% ipython --no-banner

In [1]: import numpy as np

In [2]: np.set_printoptions(precision=3, suppress=True, linewidth=120)

In [3]: arr = np.load("arr.npy")

In [4]: arr
Out[4]: 
array([[ 2, -1, -4, -1, -1,  4,  1, -4,  1,  4, -4,  1],
       [ 0,  2, -5,  5,  5,  3,  4,  4, -3,  2, -5,  1],
       [-2,  0,  2,  3, -2,  1,  5, -3,  5, -4, -4,  2],
       [-5,  5,  0, -2,  0,  5, -2, -3, -3,  5,  1,  4],
       [ 3,  4,  0,  4, -5, -5,  3,  0,  2, -1,  4, -2],
       [ 2,  2, -5,  5,  1, -3, -4, -5, -3,  1,  1, -2],
       [ 1, -1, -2, -1,  2, -2, -4,  4, -1, -2,  3,  1],
       [ 5,  5,  1,  3,  3,  0,  5, -5,  3,  4, -4,  0],
       [-4,  3,  0,  1,  1,  4,  0,  5,  4,  0, -5,  1],
       [-5,  0,  3,  1,  4, -1,  3,  2,  5,  1,  2,  3],
       [-5,  5,  3,  4, -4, -5,  3, -3,  0,  4, -2, -1],
       [-3, -4,  3,  3,  5,  2,  1,  1, -1, -2, -1,  0]])

In [5]: A2 = np.linalg.inv(arr)

In [6]: (np.abs(A2) > 1e-9).astype(int)
Out[6]: 
array([[1, 1, 1, 1, 1, 1, 1, 1, 1, 1, 1, 1],
       [1, 1, 1, 1, 1, 1, 1, 1, 1, 1, 1, 1],
       [1, 1, 1, 1, 1, 1, 1, 1, 1, 1, 1, 1],
       [1, 1, 1, 1, 1, 1, 1, 1, 1, 1, 1, 1],
       [1, 1, 1, 1, 1, 1, 1, 1, 1, 1, 1, 1],
       [1, 1, 1, 1, 1, 1, 1, 1, 1, 1, 1, 1],
       [1, 1, 1, 1, 1, 1, 1, 1, 1, 1, 1, 1],
       [1, 1, 1, 1, 1, 1, 1, 1, 1, 1, 1, 1],
       [1, 1, 1, 1, 1, 1, 1, 1, 1, 1, 1, 1],
       [1, 1, 1, 1, 1, 1, 1, 1, 1, 1, 1, 1],
       [1, 1, 1, 1, 1, 1, 1, 1, 1, 1, 1, 1],
       [1, 1, 1, 1, 1, 1, 1, 1, 1, 1, 1, 1]])

In [7]: np.round(np.linalg.cond(arr), 3)
Out[7]: np.float64(19.613)

In [8]: print(round(float(np.linalg.slogdet(arr)[0]), 3))
1.0

In [9]: np.round(arr @ A2, 3) + 0
Out[9]: 
array([[1., 0., 0., 0., 0., 0., 0., 0., 0., 0., 0., 0.],
       [0., 1., 0., 0., 0., 0., 0., 0., 0., 0., 0., 0.],
       [0., 0., 1., 0., 0., 0., 0., 0., 0., 0., 0., 0.],
       [0., 0., 0., 1., 0., 0., 0., 0., 0., 0., 0., 0.],
       [0., 0., 0., 0., 1., 0., 0., 0., 0., 0., 0., 0.],
       [0., 0., 0., 0., 0., 1., 0., 0., 0., 0., 0., 0.],
       [0., 0., 0., 0., 0., 0., 1., 0., 0., 0., 0., 0.],
       [0., 0., 0., 0., 0., 0., 0., 1., 0., 0., 0., 0.],
       [0., 0., 0., 0., 0., 0., 0., 0., 1., 0., 0., 0.],
       [0., 0., 0., 0., 0., 0., 0., 0., 0., 1., 0., 0.],
       [0., 0., 0., 0., 0., 0., 0., 0., 0., 0., 1., 0.],
       [0., 0., 0., 0., 0., 0., 0., 0., 0., 0., 0., 1.]])

In [10]: np.round(np.linalg.inv(A2), 3) + 0
Out[10]: 
array([[ 2., -1., -4., -1., -1.,  4.,  1., -4.,  1.,  4., -4.,  1.],
       [ 0.,  2., -5.,  5.,  5.,  3.,  4.,  4., -3.,  2., -5.,  1.],
       [-2.,  0.,  2.,  3., -2.,  1.,  5., -3.,  5., -4., -4.,  2.],
       [-5.,  5.,  0., -2.,  0.,  5., -2., -3., -3.,  5.,  1.,  4.],
       [ 3.,  4.,  0.,  4., -5., -5.,  3.,  0.,  2., -1.,  4., -2.],
       [ 2.,  2., -5.,  5.,  1., -3., -4., -5., -3.,  1.,  1., -2.],
       [ 1., -1., -2., -1.,  2., -2., -4.,  4., -1., -2.,  3.,  1.],
       [ 5.,  5.,  1.,  3.,  3.,  0.,  5., -5.,  3.,  4., -4.,  0.],
       [-4.,  3.,  0.,  1.,  1.,  4.,  0.,  5.,  4.,  0., -5.,  1.],
       [-5.,  0.,  3.,  1.,  4., -1.,  3.,  2.,  5.,  1.,  2.,  3.],
       [-5.,  5.,  3.,  4., -4., -5.,  3., -3.,  0.,  4., -2., -1.],
       [-3., -4.,  3.,  3.,  5.,  2.,  1.,  1., -1., -2., -1.,  0.]])

In [11]: np.round(np.linalg.det(arr) * np.linalg.det(A2), 3)
Out[11]: np.float64(1.0)

In [12]: J = np.load("case17.npy")

In [13]: J
Out[13]: 
array([[-2.,  1.,  0.,  0.,  0.,  0.,  0.,  0.,  0.,  0.,  0.,  0.,  0.,  0.],
       [ 0., -2.,  1.,  0.,  0.,  0.,  0.,  0.,  0.,  0.,  0.,  0.,  0.,  0.],
       [ 0.,  0., -2.,  1.,  0.,  0.,  0.,  0.,  0.,  0.,  0.,  0.,  0.,  0.],
       [ 0.,  0.,  0., -2.,  1.,  0.,  0.,  0.,  0.,  0.,  0.,  0.,  0.,  0.],
       [ 0.,  0.,  0.,  0., -2.,  1.,  0.,  0.,  0.,  0.,  0.,  0.,  0.,  0.],
       [ 0.,  0.,  0.,  0.,  0., -2.,  1.,  0.,  0.,  0.,  0.,  0.,  0.,  0.],
       [ 0.,  0.,  0.,  0.,  0.,  0., -2.,  1.,  0.,  0.,  0.,  0.,  0.,  0.],
       [ 0.,  0.,  0.,  0.,  0.,  0.,  0., -2.,  1.,  0.,  0.,  0.,  0.,  0.],
       [ 0.,  0.,  0.,  0.,  0.,  0.,  0.,  0., -2.,  1.,  0.,  0.,  0.,  0.],
       [ 0.,  0.,  0.,  0.,  0.,  0.,  0.,  0.,  0., -2.,  1.,  0.,  0.,  0.],
       [ 0.,  0.,  0.,  0.,  0.,  0.,  0.,  0.,  0.,  0., -2.,  1.,  0.,  0.],
       [ 0.,  0.,  0.,  0.,  0.,  0.,  0.,  0.,  0.,  0.,  0., -2.,  1.,  0.],
       [ 0.,  0.,  0.,  0.,  0.,  0.,  0.,  0.,  0.,  0.,  0.,  0., -2.,  1.],
       [ 0.,  0.,  0.,  0.,  0.,  0.,  0.,  0.,  0.,  0.,  0.,  0.,  0., -2.]])

In [14]: [int(np.linalg.matrix_rank(np.linalg.matrix_power(J, p))) for p in range(1, 15)]
Out[14]: [14, 14, 14, 14, 14, 14, 14, 14, 14, 14, 14, 14, 14, 14]

In [15]: np.prod(np.diag(J)), round(np.linalg.det(J), 3)
Out[15]: (np.float64(16384.0), np.float64(16384.0))

In [16]: x0 = np.array([0, 2, 2, 0, 1, 3, 5, 0, 3, 3, 5, 0, 3, 3])

In [17]: J @ x0
Out[17]: array([  2.,  -2.,  -4.,   1.,   1.,  -1., -10.,   3.,  -3.,  -1., -10.,   3.,  -3.,  -6.])

In [18]: (J * x0).sum(axis=1)
Out[18]: array([  2.,  -2.,  -4.,   1.,   1.,  -1., -10.,   3.,  -3.,  -1., -10.,   3.,  -3.,  -6.])

In [19]: print(np.einsum("ij,j->i", J, x0))
[  2.  -2.  -4.   1.   1.  -1. -10.   3.  -3.  -1. -10.   3.  -3.  -6.]

In [20]: np.linalg.norm(J @ x0) <= np.linalg.norm(J, 2) * np.linalg.norm(x0) + 1e-9
Out[20]: np.True_

In [21]: (J @ x0).argmax()
Out[21]: np.int64(7)

In [22]: A2 = np.array([[-2, 1, -1],
    ...:     [-2, -3, -1],
    ...:     [3, -2, 1],
    ...:     [-2, -5, 1],
    ...:     [4, 2, 5],
    ...:     [3, -5, 5],
    ...:     [0, -1, -3],
    ...:     [1, 4, -5],
    ...:     [0, -3, 3],
    ...:     [4, 5, 3],
    ...:     [3, -1, -2],
    ...:     [-4, 5, -1],
    ...:     [-4, -2, 0],
    ...:     [2, -5, -2]])

In [23]: np.einsum("ik,kj->ji", J, A2)
Out[23]: 
array([[  2.,   7.,  -8.,   8.,  -5.,  -6.,   1.,  -2.,   4.,  -5., -10.,   4.,  10.,  -4.],
       [ -5.,   4.,  -1.,  12.,  -9.,   9.,   6., -11.,  11., -11.,   7., -12.,  -1.,  10.],
       [  1.,   3.,  -1.,   3.,  -5., -13.,   1.,  13.,  -3.,  -8.,   3.,   2.,  -2.,   4.]])

In [24]: print(J @ A2)
[[  2.  -5.   1.]
 [  7.   4.   3.]
 [ -8.  -1.  -1.]
 [  8.  12.   3.]
 [ -5.  -9.  -5.]
 [ -6.   9. -13.]
 [  1.   6.   1.]
 [ -2. -11.  13.]
 [  4.  11.  -3.]
 [ -5. -11.  -8.]
 [-10.   7.   3.]
 [  4. -12.   2.]
 [ 10.  -1.  -2.]
 [ -4.  10.   4.]]

In [25]: print(np.einsum("ik,kj->ij", J, A2))
[[  2.  -5.   1.]
 [  7.   4.   3.]
 [ -8.  -1.  -1.]
 [  8.  12.   3.]
 [ -5.  -9.  -5.]
 [ -6.   9. -13.]
 [  1.   6.   1.]
 [ -2. -11.  13.]
 [  4.  11.  -3.]
 [ -5. -11.  -8.]
 [-10.   7.   3.]
 [  4. -12.   2.]
 [ 10.  -1.  -2.]
 [ -4.  10.   4.]]

In [26]: np.einsum("ij->j", J)
Out[26]: array([-2., -1., -1., -1., -1., -1., -1., -1., -1., -1., -1., -1., -1., -1.])

In [27]: W = np.array([[2, 3, 1, 1],
    ...:     [3, 1, 1, 2],
    ...:     [3, 0, 2, 0],
    ...:     [2, 3, 3, 3],
    ...:     [3, 0, 3, 0],
    ...:     [0, 1, 0, 2],
    ...:     [1, 3, 3, 1],
    ...:     [2, 1, 3, 2],
    ...:     [1, 2, 0, 1],
    ...:     [0, 3, 0, 2],
    ...:     [1, 2, 2, 3],
    ...:     [2, 2, 3, 1],
    ...:     [2, 2, 2, 1],
    ...:     [2, 0, 1, 1]])

In [28]: c = np.array([-5, -4, 5, 3])

In [29]: hid = np.maximum(J @ W + c, 0)

In [30]: (hid > 0).astype(int)
Out[30]: 
array([[0, 0, 1, 1],
       [0, 0, 1, 0],
       [0, 0, 1, 1],
       [0, 0, 1, 0],
       [0, 0, 0, 1],
       [0, 0, 1, 0],
       [0, 0, 1, 1],
       [0, 0, 0, 0],
       [0, 0, 1, 1],
       [0, 0, 1, 1],
       [0, 0, 1, 0],
       [0, 0, 1, 1],
       [0, 0, 1, 1],
       [0, 0, 1, 1]])

In [31]: np.linalg.matrix_rank(hid)
Out[31]: np.int64(2)

In [32]: (hid > 0).mean(axis=0)
Out[32]: array([0.   , 0.   , 0.857, 0.643])

In [33]: hid
Out[33]: 
array([[0., 0., 4., 3.],
       [0., 0., 5., 0.],
       [0., 0., 4., 6.],
       [0., 0., 2., 0.],
       [0., 0., 0., 5.],
       [0., 0., 8., 0.],
       [0., 0., 2., 3.],
       [0., 0., 0., 0.],
       [0., 0., 5., 3.],
       [0., 0., 7., 2.],
       [0., 0., 4., 0.],
       [0., 0., 1., 2.],
       [0., 0., 2., 2.],
       [0., 0., 3., 1.]])

In [34]: W2 = np.array([[0, 1, 1], [0, 0, 2], [2, 0, 2], [0, 1, 0]])

In [35]: print(W @ W2)
[[ 2  3 10]
 [ 2  5  7]
 [ 4  3  7]
 [ 6  5 14]
 [ 6  3  9]
 [ 0  2  2]
 [ 6  2 13]
 [ 6  4 10]
 [ 0  2  5]
 [ 0  2  6]
 [ 4  4  9]
 [ 6  3 12]
 [ 4  3 10]
 [ 2  3  4]]

In [36]: x0 = np.array([-3, 2, -3, 2, 3, -2, -3, -2, -3, 1, -1, -1, -1, 3])

In [37]: y = J @ x0

In [38]: print(y)
[ 8. -7.  8. -1. -8.  1.  4.  1.  7. -3.  1.  1.  5. -6.]

In [39]: np.linalg.solve(J.T, J[5])
Out[39]: array([-0., -0., -0., -0., -0.,  1., -0., -0., -0., -0., -0., -0., -0., -0.])

In [40]: print(np.linalg.solve(J, y + J[:, 3]))
[-3.  2. -3.  3.  3. -2. -3. -2. -3.  1. -1. -1. -1.  3.]

In [41]: A = np.array([[5, 2, 0, 0, 0, 0, -2, -5],
    ...:     [0, 0, 0, 0, 0, 4, 0, -4],
    ...:     [-4, 0, 0, 0, 0, 0, 0, -2],
    ...:     [0, 3, 0, 0, 3, 0, 0, 0],
    ...:     [0, 0, 4, 0, 0, 0, 0, -4]])

In [42]: A.reshape(-1, 2)
Out[42]: 
array([[ 5,  2],
       [ 0,  0],
       [ 0,  0],
       [-2, -5],
       [ 0,  0],
       [ 0,  0],
       [ 0,  4],
       [ 0, -4],
       [-4,  0],
       [ 0,  0],
       [ 0,  0],
       [ 0, -2],
       [ 0,  3],
       [ 0,  0],
       [ 3,  0],
       [ 0,  0],
       [ 0,  0],
       [ 4,  0],
       [ 0,  0],
       [ 0, -4]])

In [43]: T = A.reshape(5, 2, -1)

In [44]: np.einsum("ihd,jhd->hij", T, T).shape
Out[44]: (2, 5, 5)

In [45]: A2 = A[0, 0] * A[1:] - np.outer(A[1:, 0], A[0])

In [46]: print(A2)
[[  0   0   0   0   0  20   0 -20]
 [  0   8   0   0   0   0  -8 -30]
 [  0  15   0   0  15   0   0   0]
 [  0   0  20   0   0   0   0 -20]]

In [47]: np.linalg.matrix_rank(A2), np.linalg.matrix_rank(A)
Out[47]: (np.int64(4), np.int64(5))

In [48]: print(A[:, 0] / A[0, 0])
[ 1.   0.  -0.8  0.   0. ]

In [49]: np.flatnonzero(~A2.round(6).any(axis=1))
Out[49]: array([], dtype=int64)

In [50]: def softmax(z):
    ...:     e = np.exp(z - z.max(axis=-1, keepdims=True))
    ...:     return e / e.sum(axis=-1, keepdims=True)
    ...: 

In [51]: np.round(softmax(10 * A2[2]), 3) + 0
Out[51]: array([0. , 0.5, 0. , 0. , 0.5, 0. , 0. , 0. ])

In [52]: softmax(A2).sum(axis=1)
Out[52]: array([1., 1., 1., 1.])

In [53]: np.round(softmax(A2[2]), 3) + 0
Out[53]: array([0. , 0.5, 0. , 0. , 0.5, 0. , 0. , 0. ])

In [54]: np.round(softmax(A2[2] + 3), 3) + 0
Out[54]: array([0. , 0.5, 0. , 0. , 0.5, 0. , 0. , 0. ])

In [55]: scores = A2 @ A2.T / np.sqrt(8)

In [56]: np.round(softmax(scores)[2] @ A2, 3) + 0
Out[56]: array([ 0., 15.,  0.,  0., 15.,  0.,  0.,  0.])

In [57]: print(np.round(softmax(scores + np.triu(np.full(scores.shape, -np.inf), 1)), 3) + 0)
[[1. 0. 0. 0.]
 [0. 1. 0. 0.]
 [0. 0. 1. 0.]
 [0. 0. 0. 1.]]

In [58]: print(np.round(softmax(10 * A[1]), 3) + 0)
[0. 0. 0. 0. 0. 1. 0. 0.]

In [59]: print(np.round(softmax(A[1]), 3) + 0)
[0.016 0.016 0.016 0.016 0.016 0.901 0.016 0.   ]

In [60]: np.round(softmax(A[1] + 5), 3) + 0
Out[60]: array([0.016, 0.016, 0.016, 0.016, 0.016, 0.901, 0.016, 0.   ])

In [61]: softmax(A).sum(axis=1)
Out[61]: array([1., 1., 1., 1., 1.])

In [62]: scores = A @ A.T / np.sqrt(8)

In [63]: np.round(softmax(scores + np.triu(np.full(scores.shape, -np.inf), 1)), 3) + 0
Out[63]: 
array([[1.   , 0.   , 0.   , 0.   , 0.   ],
       [0.014, 0.986, 0.   , 0.   , 0.   ],
       [0.   , 0.014, 0.986, 0.   , 0.   ],
       [0.014, 0.002, 0.002, 0.982, 0.   ],
       [0.014, 0.003, 0.   , 0.   , 0.982]])

In [64]: softmax(scores).round(6).argmax(axis=1)
Out[64]: array([0, 1, 2, 3, 4])

In [65]: K = np.loadtxt("block10.csv", delimiter=",")

In [66]: K
Out[66]: 
array([[ -4.059,  -1.921,   2.031,   4.097,   0.219,   3.975,  -4.039,   4.051,   3.895,   3.969,  -2.137,   4.049,
         -0.115,   0.252],
       [  0.949,  -4.237,   3.966,  -4.06 ,  -0.063,   1.975,  10.07 ,  -1.13 ,  -3.967,   1.986,   2.148,  -9.947,
         -6.208,   6.058],
       [  3.992,   2.121,   0.001,  -2.161,   4.029,  -7.964,  -8.086,  -0.025,  -0.002,  -8.085,   4.155,   6.173,
          8.014,  -5.981],
       [ -6.947,  -5.192,   3.849,   5.214,  -1.851,  10.044,   1.846,   5.124,   4.077,   9.977,  -3.883,  -0.775,
         -5.974,   4.829],
       [ -0.052,  -0.054,  -0.033,  -0.016,   0.149,  -0.046,   0.11 ,  -0.119,  -0.197,   0.139,  -0.013,   0.007,
         -0.076,   0.02 ],
       [ -2.091,  -1.014,   0.   ,   1.095,  -1.931,   3.867,   4.176,   0.001,  -0.242,   4.043,  -2.056,  -2.926,
         -4.058,   2.977],
       [ -5.913,   0.018,  -0.933,   6.796,  -1.875,   5.964,  -5.97 ,   4.251,   5.884,   6.176,  -4.984,   7.098,
         -0.033,  -0.932],
       [  4.95 ,   0.948,   1.847,  -3.124,   5.835,  -9.907,  -9.814,   1.038,  -0.205,  -9.955,   6.   ,   6.974,
          9.91 ,  -6.947],
       [ -1.988,   5.067,  -5.785,   5.101,  -2.146,   0.021,  -8.144,   0.062,   3.808,   0.081,  -3.98 ,   8.929,
          4.073,  -5.019],
       [ -6.96 ,  -7.925,   9.131,   5.115,   1.961,   8.077,  -3.987,   8.827,   6.045,   8.024,  -0.955,   3.044,
         -2.146,   2.973],
       [ -3.016,  -5.858,   6.967,   1.038,   2.076,   3.876,  -0.025,   5.042,   2.046,   4.034,   1.063,  -1.001,
         -2.1  ,   2.944],
       [  0.058,  -3.008,   6.049,   1.048,   6.074,  -4.161, -12.139,   6.058,   4.02 ,  -3.896,   4.127,   8.937,
          7.85 ,  -5.054],
       [ -3.942,  -8.108,   9.154,   0.977,   2.102,   6.015,   2.029,   6.041,   2.172,   6.236,   1.081,  -2.904,
         -3.942,   5.051],
       [  1.998,   0.807,   2.039,   0.88 ,   6.088,  -7.862, -16.114,   4.006,   4.038,  -7.916,   4.092,  13.002,
         11.904,  -8.942]])

In [67]: np.allclose(K, K.T)
Out[67]: False

In [68]: round(np.trace(K), 3)
Out[68]: np.float64(4.951)

In [69]: np.sort(np.abs(np.linalg.eigvals(K)))
Out[69]: array([ 0.126,  0.223,  0.223,  0.255,  0.255,  0.291,  0.291,  0.427,  0.428,  0.428,  0.549, 12.842, 12.842, 14.79 ])
